>>> import numpy as np
>>> from numpy import linalg as LA
>>> np.set_printoptions(suppress=True, linewidth=160)
>>> data = np.loadtxt("mat.csv", delimiter=",")
>>> data.round(3) + 0
array([[ 0.613,  0.139,  0.134, -0.288, -0.183, -0.066, -0.045,  0.219,  0.02 , -0.105,  0.116, -0.068],
       [ 0.139,  0.926, -0.034,  0.184,  0.081, -0.015,  0.063, -0.005, -0.056, -0.015, -0.001,  0.   ],
       [ 0.134, -0.034,  0.945,  0.052,  0.054,  0.046, -0.012, -0.12 ,  0.023,  0.068, -0.065,  0.038],
       [-0.288,  0.184,  0.052,  0.516, -0.19 ,  0.079, -0.19 , -0.084,  0.178,  0.098, -0.051,  0.03 ],
       [-0.183,  0.081,  0.054, -0.19 ,  0.903, -0.006, -0.052,  0.054,  0.042, -0.014,  0.027, -0.016],
       [-0.066, -0.015,  0.046,  0.079, -0.006,  0.927,  0.067,  0.156, -0.075, -0.102,  0.085, -0.05 ],
       [-0.045,  0.063, -0.012, -0.19 , -0.052,  0.067,  0.904, -0.118,  0.097,  0.09 , -0.066,  0.039],
       [ 0.219, -0.005, -0.12 , -0.084,  0.054,  0.156, -0.118,  0.65 ,  0.139,  0.221, -0.191,  0.112],
       [ 0.02 , -0.056,  0.023,  0.178,  0.042, -0.075,  0.097,  0.139,  0.899, -0.102,  0.078, -0.046],
       [-0.105, -0.015,  0.068,  0.098, -0.014, -0.102,  0.09 ,  0.221, -0.102,  0.857,  0.121, -0.071],
       [ 0.116, -0.001, -0.065, -0.051,  0.027,  0.085, -0.066, -0.191,  0.078,  0.121,  0.896,  0.061],
       [-0.068,  0.   ,  0.038,  0.03 , -0.016, -0.05 ,  0.039,  0.112, -0.046, -0.071,  0.061,  0.964]])
>>> out = data / LA.norm(data, axis=1, keepdims=True)
>>> gram = out @ out.T
>>> np.argwhere(np.triu(np.abs(gram) > 0.95, 1))
array([], shape=(0, 2), dtype=int64)
>>> np.round(np.degrees(np.arccos(np.clip(gram[5, 4], -1, 1))), 3)
np.float64(90.352)
>>> (gram - 2 * np.eye(12)).round(6).argmax(axis=1)
array([7, 3, 0, 1, 1, 7, 8, 0, 3, 7, 0, 7])
>>> U, s, vt = LA.svd(data)
>>> s.round(3) + 0
array([1., 1., 1., 1., 1., 1., 1., 1., 1., 1., 0., 0.])
>>> np.argmax(s[:-1] / (s[1:] + 1e-6)) + 1
np.int64(10)
>>> out = U[:, :10] @ np.diag(s[:10]) @ vt[:10]
>>> out.round(3) + 0
array([[ 0.613,  0.139,  0.134, -0.288, -0.183, -0.066, -0.045,  0.219,  0.02 , -0.105,  0.116, -0.068],
       [ 0.139,  0.926, -0.034,  0.184,  0.081, -0.015,  0.063, -0.005, -0.056, -0.015, -0.001,  0.   ],
       [ 0.134, -0.034,  0.945,  0.052,  0.054,  0.046, -0.012, -0.12 ,  0.023,  0.068, -0.065,  0.038],
       [-0.288,  0.184,  0.052,  0.516, -0.19 ,  0.079, -0.19 , -0.084,  0.178,  0.098, -0.051,  0.03 ],
       [-0.183,  0.081,  0.054, -0.19 ,  0.903, -0.006, -0.052,  0.054,  0.042, -0.014,  0.027, -0.016],
       [-0.066, -0.015,  0.046,  0.079, -0.006,  0.927,  0.067,  0.156, -0.075, -0.102,  0.085, -0.05 ],
       [-0.045,  0.063, -0.012, -0.19 , -0.052,  0.067,  0.904, -0.118,  0.097,  0.09 , -0.066,  0.039],
       [ 0.219, -0.005, -0.12 , -0.084,  0.054,  0.156, -0.118,  0.65 ,  0.139,  0.221, -0.191,  0.112],
       [ 0.02 , -0.056,  0.023,  0.178,  0.042, -0.075,  0.097,  0.139,  0.899, -0.102,  0.078, -0.046],
       [-0.105, -0.015,  0.068,  0.098, -0.014, -0.102,  0.09 ,  0.221, -0.102,  0.857,  0.121, -0.071],
       [ 0.116, -0.001, -0.065, -0.051,  0.027,  0.085, -0.066, -0.191,  0.078,  0.121,  0.896,  0.061],
       [-0.068,  0.   ,  0.038,  0.03 , -0.016, -0.05 ,  0.039,  0.112, -0.046, -0.071,  0.061,  0.964]])
>>> LA.matrix_rank(data, rtol=0.05)
np.int64(10)
>>> LA.matrix_rank(out)
np.int64(10)
>>> r = LA.matrix_rank(out)
>>> r
np.int64(10)
>>> ns = LA.svd(out)[2][r:].T
>>> [int(LA.matrix_rank(np.delete(out, i, axis=0))) for i in range(12)]
[10, 10, 10, 10, 10, 10, 10, 10, 10, 10, 10, 10]
>>> ns.shape
(12, 2)
>>> W0 = np.loadtxt("test18.csv", delimiter=",")
>>> W0
array([[  3.771,   7.191,  -1.779,  -4.001,   2.533,   1.102],
       [ -8.29 ,  -8.559,   0.538,   4.761,  -0.841,  -5.615],
       [  4.811,   0.075,   2.009,   0.279,  -3.24 ,   5.701],
       [  2.655,   1.393,   0.322,  -0.819,  -0.814,   2.621],
       [ 13.234,   2.805,   4.553,  -0.933,  -6.969,  14.417],
       [-18.335,  -7.01 ,  -4.636,   3.291,   7.353, -18.41 ],
       [-17.039,  -5.512,  -4.826,   2.368,   7.657, -17.643],
       [ -9.689,  -4.325,  -2.153,   1.844,   3.379,  -9.438],
       [-10.64 ,  -5.632,  -1.883,   2.907,   3.068,  -9.952],
       [ 21.097,   8.348,   5.06 ,  -3.738,  -8.226,  20.754],
       [ -3.975,  -6.988,   1.749,   4.174,  -2.689,  -0.924],
       [  5.698,  -7.039,   5.962,   4.775,  -9.093,  10.343],
       [  8.616,  -1.471,   4.287,   1.472,  -6.943,  10.721],
       [-11.853,  -2.687,  -3.804,   1.025,   6.167, -12.611],
       [  9.373,   5.442,   1.399,  -2.941,  -2.043,   8.222],
       [ -9.248,  -9.764,   0.497,   5.375,  -1.074,  -5.829],
       [-11.425,  -4.217,  -3.   ,   1.889,   4.535, -11.43 ],
       [-24.489, -12.562,  -4.548,   6.219,   7.193, -22.529],
       [ -1.633,  -8.55 ,   3.271,   5.064,  -5.316,   2.037],
       [-17.425,  -9.855,  -2.622,   4.968,   4.341, -15.335],
       [ 11.34 ,  -0.022,   4.881,   0.502,  -7.643,  13.2  ],
       [  2.948,   1.411,   0.493,  -0.746,  -0.941,   2.605],
       [ 10.577,  -2.74 ,   5.921,   2.234,  -9.411,  13.962],
       [ -2.605,   7.008,  -4.362,  -4.472,   6.846,  -6.565],
       [  3.108,  -8.48 ,   5.515,   5.277,  -8.256,   7.805],
       [  2.321,   2.861,  -0.677,  -1.5  ,   0.443,   1.014],
       [  4.226,   1.238,   1.343,  -0.606,  -1.916,   4.506],
       [  9.881,  12.62 ,  -1.757,  -7.269,   2.558,   5.32 ]])
>>> cent = W0[[22, 23]].astype(float)
>>> for _ in range(4):
...     lab = LA.norm(W0[:, None] - cent, axis=-1).argmin(axis=1)
...     cent = np.array([W0[lab == j].mean(axis=0) for j in range(2)])
... 
>>> lab
array([0, 1, 0, 0, 0, 1, 1, 1, 1, 0, 1, 0, 0, 1, 0, 1, 1, 1, 0, 1, 0, 0, 0, 1, 0, 0, 0, 0])
>>> np.bincount(lab)
array([16, 12])
>>> np.abs(cent[1] - cent[0]).argmax()
np.int64(5)
>>> cent.round(3)
array([[  7.001,   0.943,   2.55 ,  -0.184,  -4.08 ,   7.771],
       [-12.084,  -5.842,  -2.421,   2.862,   3.828, -11.357]])
>>> np.round(cent[1] - cent[0], 3)
array([-19.086,  -6.785,  -4.971,   3.047,   7.908, -19.127])
